% python3 -q
>>> import numpy as np
>>> from numpy import linalg as LA
>>> np.set_printoptions(suppress=True, linewidth=140)
>>> W0 = np.load("dump.npy")
>>> W0
array([[0, 1, 0, 2, 0, 1, 0],
       [0, 0, 1, 0, 2, 0, 1],
       [1, 0, 0, 1, 0, 2, 0],
       [0, 1, 0, 0, 1, 0, 2],
       [2, 0, 1, 0, 0, 1, 0],
       [0, 2, 0, 1, 0, 0, 1],
       [1, 0, 2, 0, 1, 0, 0]])
>>> W0 @ W0
array([[0, 4, 1, 1, 4, 0, 6],
       [6, 0, 4, 1, 1, 4, 0],
       [0, 6, 0, 4, 1, 1, 4],
       [4, 0, 6, 0, 4, 1, 1],
       [1, 4, 0, 6, 0, 4, 1],
       [1, 1, 4, 0, 6, 0, 4],
       [4, 1, 1, 4, 0, 6, 0]])
>>> LA.matrix_power(W0, 4)
array([[56, 28, 28, 56,  9, 70,  9],
       [ 9, 56, 28, 28, 56,  9, 70],
       [70,  9, 56, 28, 28, 56,  9],
       [ 9, 70,  9, 56, 28, 28, 56],
       [56,  9, 70,  9, 56, 28, 28],
       [28, 56,  9, 70,  9, 56, 28],
       [28, 28, 56,  9, 70,  9, 56]])
>>> np.trace(W0)
np.int64(0)
>>> round(float(np.abs(LA.eigvals(W0)).max()), 2)
4.0
>>> np.allclose(W0 @ W0.T, W0.T @ W0)
True
>>> (W0 - W0.T) / 2
array([[ 0. ,  0.5, -0.5,  1. , -1. ,  0.5, -0.5],
       [-0.5,  0. ,  0.5, -0.5,  1. , -1. ,  0.5],
       [ 0.5, -0.5,  0. ,  0.5, -0.5,  1. , -1. ],
       [-1. ,  0.5, -0.5,  0. ,  0.5, -0.5,  1. ],
       [ 1. , -1. ,  0.5, -0.5,  0. ,  0.5, -0.5],
       [-0.5,  1. , -1. ,  0.5, -0.5,  0. ,  0.5],
       [ 0.5, -0.5,  1. , -1. ,  0.5, -0.5,  0. ]])
>>> round(LA.det(W0), 2)
np.float64(4.0)
>>> K = np.loadtxt("run18.csv", delimiter=",")
>>> K
array([[ 1.,  2., -4.,  0., -3.,  5., -5.,  2.,  0.],
       [ 0.,  1.,  2., -4.,  0., -3.,  5., -5.,  2.],
       [ 2.,  0.,  1.,  2., -4.,  0., -3.,  5., -5.],
       [-5.,  2.,  0.,  1.,  2., -4.,  0., -3.,  5.],
       [ 5., -5.,  2.,  0.,  1.,  2., -4.,  0., -3.],
       [-3.,  5., -5.,  2.,  0.,  1.,  2., -4.,  0.],
       [ 0., -3.,  5., -5.,  2.,  0.,  1.,  2., -4.],
       [-4.,  0., -3.,  5., -5.,  2.,  0.,  1.,  2.],
       [ 2., -4.,  0., -3.,  5., -5.,  2.,  0.,  1.]])
>>> rng = np.random.default_rng(39722)
>>> labels = rng.permutation(9)
>>> labels
array([3, 7, 0, 1, 4, 5, 6, 2, 8])
>>> M2 = K[labels][:, labels]
>>> np.diag(M2)
array([1., 1., 1., 1., 1., 1., 1., 1., 1.])
>>> np.trace(M2)
np.float64(9.0)
>>> M2
array([[ 1., -3., -5.,  2.,  2., -4.,  0.,  0.,  5.],
       [ 5.,  1., -4.,  0., -5.,  2.,  0., -3.,  2.],
       [ 0.,  2.,  1.,  2., -3.,  5., -5., -4.,  0.],
       [-4., -5.,  0.,  1.,  0., -3.,  5.,  2.,  2.],
       [ 0.,  0.,  5., -5.,  1.,  2., -4.,  2., -3.],
       [ 2., -4., -3.,  5.,  0.,  1.,  2., -5.,  0.],
       [-5.,  2.,  0., -3.,  2.,  0.,  1.,  5., -4.],
       [ 2.,  5.,  2.,  0., -4.,  0., -3.,  1., -5.],
       [-3.,  0.,  2., -4.,  5., -5.,  2.,  0.,  1.]])
>>> np.allclose(K @ K.T, K.T @ K)
True
>>> K @ (-1.0) ** np.arange(9)
array([-20.,  20., -16.,   6.,   4., -10.,  10., -18.,  22.])
>>> (K @ K)[0]
array([-45.,  59., -66.,  29., -10.,   2.,  34., -56.,  57.])
>>> np.round(np.fft.fft(K[0]), 2)
array([-2.   +0.j  ,  2.81 +3.03j,  7.26 -0.73j, -5.   +0.j  ,  0.44-16.75j,  0.44+16.75j, -5.   +0.j  ,  7.26 +0.73j,  2.81 -3.03j])
>>> K @ np.ones(9)
array([-2., -2., -2., -2., -2., -2., -2., -2., -2.])
>>> t = rng.uniform(0, 2 * np.pi, 18)
>>> O, _ = LA.qr(np.array([[0.5, -1.1],
...     [1.0, -0.1],
...     [-1.5, 0.0],
...     [-0.5, -0.2],
...     [0.7, -0.1],
...     [-0.4, -0.9],
...     [1.1, -0.5],
...     [-0.2, -0.1],
...     [0.9, 1.5]]))
>>> M = 20 * np.c_[np.cos(t), np.sin(t)] @ O.T
>>> M.round(2)
array([[  9.92,   0.41,   0.77,   2.11,   0.57,   8.53,   4.06,   1.03, -14.34],
       [ -1.86,   5.98,  -9.67,  -4.15,   4.05,  -6.74,   4.78,  -1.75,  12.74],
       [ -1.35,   6.22,  -9.97,  -4.17,   4.23,  -6.48,   5.19,  -1.75,  12.36],
       [ -3.26,  -7.74,  11.7 ,   4.02,  -5.4 ,   3.65,  -8.29,   1.62,  -7.9 ],
       [ -2.9 ,  -7.67,  11.63,   4.06,  -5.34,   3.9 ,  -8.09,   1.64,  -8.32],
       [  5.01,  -4.19,   7.29,   3.79,  -2.73,   8.04,  -1.96,   1.65, -14.53],
       [ -9.95,  -0.45,  -0.71,  -2.09,  -0.6 ,  -8.52,  -4.11,  -1.02,  14.32],
       [ -5.4 ,  -8.04,  11.86,   3.69,  -5.66,   1.98,  -9.35,   1.45,  -5.15],
       [  6.01,   8.06, -11.81,  -3.56,   5.7 ,  -1.45,   9.6 ,  -1.39,   4.26],
       [ 10.73,   6.43,  -8.57,  -1.43,   4.72,   4.15,   9.86,  -0.43,  -5.59],
       [ 10.14,   6.99,  -9.54,  -1.92,   5.09,   3.15,  10.16,  -0.64,  -3.76],
       [ -7.31,   2.43,  -4.86,  -3.24,   1.46,  -8.6 ,  -0.5 ,  -1.46,  15.1 ],
       [ -5.97,   3.51,  -6.37,  -3.59,   2.23,  -8.32,   0.99,  -1.58,  14.86],
       [-11.2 ,  -2.92,   3.  ,  -0.86,  -2.33,  -7.55,  -6.83,  -0.53,  12.12],
       [  0.4 ,   6.93, -10.84,  -4.2 ,   4.77,  -5.52,   6.49,  -1.74,  10.88],
       [ -9.05,  -7.59,  10.64,   2.55,  -5.46,  -1.66, -10.3 ,   0.92,   1.12],
       [  9.45,   7.42, -10.31,  -2.34,   5.36,   2.17,  10.29,  -0.83,  -2.02],
       [-11.05,  -2.48,   2.32,  -1.09,  -2.02,  -7.79,  -6.38,  -0.62,  12.62]])
>>> Uu, s, VT = LA.svd(M)
>>> V = VT[:(s > 1e-8).sum()]
>>> vec = M[14] + -2 * M[1] + rng.integers(2) * np.eye(9)[6]
>>> vec.round(2)
array([  4.13,  -5.03,   8.5 ,   4.1 ,  -3.33,   7.96,  -3.07,   1.77, -14.6 ])
>>> np.round(np.diag(V.T @ V), 2)
array([0.33, 0.16, 0.35, 0.04, 0.08, 0.19, 0.27, 0.01, 0.57])
>>> np.allclose(V.T @ V @ vec, vec)
True
>>> round(LA.norm(vec - V.T @ V @ vec), 2)
np.float64(0.0)
